$ python3 -q
>>> import numpy as np
>>> import numpy.linalg as la
>>> np.set_printoptions(precision=3, suppress=True, linewidth=100, sign=" ")
>>> m1 = np.load("case11.npy")
>>> m1
array([[ 0,  3, -1],
       [-3,  0, -3],
       [ 1,  3,  0]])
>>> np.round(m1 @ la.pinv(m1) @ m1, 3) + 0
array([[ 0.,  3., -1.],
       [-3.,  0., -3.],
       [ 1.,  3.,  0.]])
>>> np.unique(m1.round(6), axis=0).shape
(3, 3)
>>> print(np.abs(np.diag(la.qr(m1)[1])) > 1e-9)
[ True  True False]
>>> round(float(np.trace(la.pinv(m1) @ m1)), 3)
2.0
>>> hat = np.triu(np.array([[1, 3, -2], [0, -1, -1], [3, -1, -3]]), 1) + np.eye(3)
>>> B = hat @ m1 @ la.inv(hat)
>>> B
array([[-11.,  30.,  -2.],
       [ -4.,   9.,  -2.],
       [  1.,   0.,   2.]])
>>> la.matrix_rank(B)
np.int64(2)
>>> hat @ m1 - m1 @ hat
array([[-11.,  -6.,  -6.],
       [ -1.,   6.,  -6.],
       [  0.,  -3.,   5.]])
>>> np.trace(B), np.trace(m1)
(np.float64(0.0), np.int64(0))
>>> E = np.load("layer4.npy")
>>> E
array([[ 2., -3.,  0.],
       [-3.,  1., -3.],
       [ 0., -3.,  3.]])
>>> # symmetric
>>> def softmax(z):
...     e = np.exp(z - z.max(axis=-1, keepdims=True))
...     return e / e.sum(axis=-1, keepdims=True)
... 
>>> np.round(softmax(10 * E[0]), 3) + 0
array([ 1.,  0.,  0.])
>>> softmax(E).sum(axis=1)
array([ 1.,  1.,  1.])
>>> softmax(E[0])
array([ 0.876,  0.006,  0.118])
>>> print(softmax(E[0] + 3))
[ 0.876  0.006  0.118]
>>> att = E @ E.T / np.sqrt(3)
>>> np.round(softmax(att + np.triu(np.full(att.shape, -np.inf), 1)), 3) + 0
array([[ 1.   ,  0.   ,  0.   ],
       [ 0.   ,  1.   ,  0.   ],
       [ 0.006,  0.   ,  0.994]])
>>> softmax(att).round(6).argmax(axis=1)
array([ 0,  1,  2])
>>> print([round(float(la.det(E[:i, :i])), 2) + 0 for i in range(1, 4)])
[2.0, -7.0, -39.0]
>>> np.all(la.eigvalsh(E) > 0)
np.False_
>>> print(np.round(la.eigvalsh(E).min(), 3))
-2.579
>>> ang = np.radians(120)
>>> Rm = np.eye(3)
>>> Rm[0, 0] = Rm[1, 1] = np.cos(ang)
>>> Rm[0, 1], Rm[1, 0] = -np.sin(ang), np.sin(ang)
>>> Rm
array([[-0.5  , -0.866,  0.   ],
       [ 0.866, -0.5  ,  0.   ],
       [ 0.   ,  0.   ,  1.   ]])
>>> B = E @ Rm.T
>>> B
array([[ 1.598,  3.232,  0.   ],
       [ 0.634, -3.098, -3.   ],
       [ 2.598,  1.5  ,  3.   ]])
>>> np.round(la.det(Rm), 3), np.round(np.trace(Rm), 3)
(np.float64(1.0), np.float64(0.0))
>>> np.allclose(E @ E.T, B @ B.T)
True
>>> np.abs(B - E).max(axis=0)
array([ 3.634,  6.232,  0.   ])
>>> (E - E.T) / 2
array([[ 0.,  0.,  0.],
       [ 0.,  0.,  0.],
       [ 0.,  0.,  0.]])
>>> np.allclose(E, E.T)
True
>>> np.sort(np.abs(la.eigvals(E)))
array([ 2.479,  2.579,  6.099])
>>> np.allclose(E @ E.T, E.T @ E)
True
>>> la.matrix_power(E, 2)
array([[ 13.,  -9.,   9.],
       [ -9.,  19., -12.],
       [  9., -12.,  18.]])
>>> np.trace(E)
np.float64(6.0)
>>> f = np.array([1, 0, 0])
>>> v = np.array([1, 1, -2])
>>> X = np.outer(f, v)
>>> X
array([[ 1,  1, -2],
       [ 0,  0,  0],
       [ 0,  0,  0]])
>>> Uu, s, Vh = la.svd(X)
>>> vecs = Vh[:(s > 1e-8).sum()]
>>> rng = np.random.default_rng(28054)
>>> x0 = X[2] + 3 * X[1] + rng.integers(2) * np.eye(3)[1]
>>> x0
array([ 0.,  1.,  0.])
>>> round(la.norm(x0 - vecs.T @ vecs @ x0), 3)
np.float64(0.913)
>>> la.matrix_rank(np.vstack([X, x0]))
np.int64(2)
>>> X[1] @ X[0]
np.int64(0)
>>> np.round(la.norm(X[1] - X[0]), 3)
np.float64(2.449)
>>> np.round(la.norm(X, 2), 3)
np.float64(2.449)
>>> round(float(la.norm(X, 1)), 3), np.round(la.norm(X, np.inf), 3)
(2.0, np.float64(4.0))
>>> print(la.norm(X, axis=1).argmax())
0
